>>> import numpy as np
>>> np.set_printoptions(precision=4, suppress=True, linewidth=200, legacy="1.25")
>>> def rd(a):
...     return np.round(a, 4) + 0
... 
>>> F = np.loadtxt("a.csv", delimiter=",")
>>> F
array([[ 1.7154,  1.9721, -1.4724],
       [-1.1309,  1.5694,  2.293 ],
       [-0.6586, -0.8407, -2.8035],
       [-0.7745,  1.955 ,  2.1397],
       [-0.4798, -2.8418,  0.8329],
       [-2.2302,  1.7196, -1.0339],
       [ 2.3137,  0.1678, -1.9023],
       [ 1.1768,  2.7508,  0.2204],
       [ 0.5311, -2.7628, -1.0416],
       [ 2.15  , -1.9015,  0.8729],
       [-1.1051,  2.6848, -0.7552],
       [ 1.2781,  1.6637, -2.1444],
       [-1.6445, -1.2075, -2.1994],
       [ 2.0771, -0.6209, -2.0737]])
>>> M2 = np.c_[F[:, :2] @ np.array([[1, 1], [-3, -1]]), np.array([2, -3, -1, 3, 2, 0, 3, 3, 1, 2, 3, 2, 3, -2])]
>>> rd(M2)
array([[-4.2009, -0.2567,  2.    ],
       [-5.8391, -2.7003, -3.    ],
       [ 1.8635,  0.1821, -1.    ],
       [-6.6395, -2.7295,  3.    ],
       [ 8.0456,  2.362 ,  2.    ],
       [-7.389 , -3.9498,  0.    ],
       [ 1.8103,  2.1459,  3.    ],
       [-7.0756, -1.574 ,  3.    ],
       [ 8.8195,  3.2939,  1.    ],
       [ 7.8545,  4.0515,  2.    ],
       [-9.1595, -3.7899,  3.    ],
       [-3.713 , -0.3856,  2.    ],
       [ 1.978 , -0.437 ,  3.    ],
       [ 3.9398,  2.698 , -2.    ]])
>>> rd(np.linalg.lstsq(F, M2[:, 0])[0])
array([ 1., -3.,  0.])
>>> rd(np.linalg.norm(M2 - F @ np.linalg.lstsq(F, M2)[0], axis=0))
array([0.    , 0.    , 8.2078])
>>> O, evecs = np.linalg.qr(M2[:, :1])[0], np.linalg.qr(M2[:, 1:])[0]
>>> sv = np.linalg.svd(O.T @ evecs, compute_uv=False)
>>> rd(np.linalg.norm(O @ O.T - evecs @ evecs.T, 2))
1.0
>>> rd(np.degrees(np.arccos(sv.clip(0, 1))))
array([20.7779])
>>> rd(sv)
array([0.935])
>>> data = np.array([[0, 4, 4, 2], [1, 2, 4, 4], [0, 2, 0, 4], [0, 0, 0, 2]])
>>> data[2] = data[3]
>>> data
array([[0, 4, 4, 2],
       [1, 2, 4, 4],
       [0, 0, 0, 2],
       [0, 0, 0, 2]])
>>> U, sv, Vh = np.linalg.svd(data)
>>> evecs = Vh[:(sv > 1e-8).sum()]
>>> rng = np.random.default_rng(9154)
>>> vec = data[1] + 5 * data[2] + rng.integers(2) * np.eye(4)[3]
>>> vec
array([ 1.,  2.,  4., 14.])
>>> np.allclose(evecs.T @ evecs @ vec, vec)
True
>>> rd(np.diag(evecs.T @ evecs))
array([0.3333, 0.8333, 0.8333, 1.    ])
>>> np.linalg.matrix_rank(np.vstack([data, vec]))
3
>>> r = np.linalg.matrix_rank(data)
>>> r
3
>>> N = np.linalg.svd(data)[2][r:].T
>>> rd(N @ N.T)
array([[ 0.6667,  0.3333, -0.3333,  0.    ],
       [ 0.3333,  0.1667, -0.1667,  0.    ],
       [-0.3333, -0.1667,  0.1667,  0.    ],
       [ 0.    ,  0.    ,  0.    ,  0.    ]])
>>> np.linalg.matrix_rank(data.T @ data), np.linalg.matrix_rank(data @ data.T)
(3, 3)
>>> [int(np.linalg.matrix_rank(data[:, :j + 1])) for j in range(4)]
[1, 2, 2, 3]
>>> N.shape
(4, 1)
>>> rd(data @ N)
array([[0.],
       [0.],
       [0.],
       [0.]])
>>> rd(N[:, 0] / N[np.abs(N[:, 0]).round(6).argmax(), 0])
array([ 1. ,  0.5, -0.5,  0. ])
